$ python -q
>>> import numpy as np
>>> from numpy import linalg as LA
>>> np.set_printoptions(suppress=True, linewidth=200)
>>> def tidy(a):
...     return np.round(a, 2) + 0
... 
>>> M2 = np.array([[-5, 1, -1, 2], [4, 2, 0, -4], [3, 1, 2, -1], [3, -4, -1, -3]])
>>> J = np.tril(M2)
>>> J
array([[-5,  0,  0,  0],
       [ 4,  2,  0,  0],
       [ 3,  1,  2,  0],
       [ 3, -4, -1, -3]])
>>> # triangular: eigenvalues sit on the diagonal
>>> J @ J
array([[ 25,   0,   0,   0],
       [-12,   4,   0,   0],
       [ -5,   4,   4,   0],
       [-43,   3,   1,   9]])
>>> [int(LA.matrix_rank(LA.matrix_power(J, p))) for p in range(1, 5)]
[4, 4, 4, 4]
>>> tidy(np.sort(LA.eigvals(J)))
array([-5., -3.,  2.,  2.])
>>> evals, vecs = LA.eig(J)
>>> print(evals)
[-3.  2.  2. -5.]
>>> tidy(np.sort(LA.eigvals(J @ J)))
array([ 4.,  4.,  9., 25.])
>>> J @ vecs[:, 0] - evals[0] * vecs[:, 0]
array([0., 0., 0., 0.])
>>> x = np.array([1, 0, 1, 2])
>>> rhs = J @ x
>>> rhs
array([-5,  4,  5, -4])
>>> tidy(LA.solve(J, J[:, 2]))
array([0., 0., 1., 0.])
>>> tidy(LA.solve(J, rhs))
array([1., 0., 1., 2.])
>>> tidy(LA.solve(J, rhs + J[:, 1]))
array([1., 1., 1., 2.])
>>> O = J.astype(float).copy()
>>> for j in range(4):
...     O[:, j] -= O[:, :j] @ (O[:, :j].T @ O[:, j])
...     O[:, j] /= LA.norm(O[:, j])
... 
>>> tidy(O.T @ O)
array([[1., 0., 0., 0.],
       [0., 1., 0., 0.],
       [0., 0., 1., 0.],
       [0., 0., 0., 1.]])
>>> tidy(O.T @ J)
array([[ 7.68, -0.13,  0.39, -1.17],
       [ 0.  ,  4.58,  1.32,  2.59],
       [ 0.  ,  0.  ,  1.76,  0.02],
       [ 0.  ,  0.  ,  0.  ,  0.97]])
>>> tidy(O)
array([[-0.65, -0.02,  0.16, -0.74],
       [ 0.52,  0.45, -0.45, -0.56],
       [ 0.39,  0.23,  0.88, -0.16],
       [ 0.39, -0.86, -0.01, -0.32]])
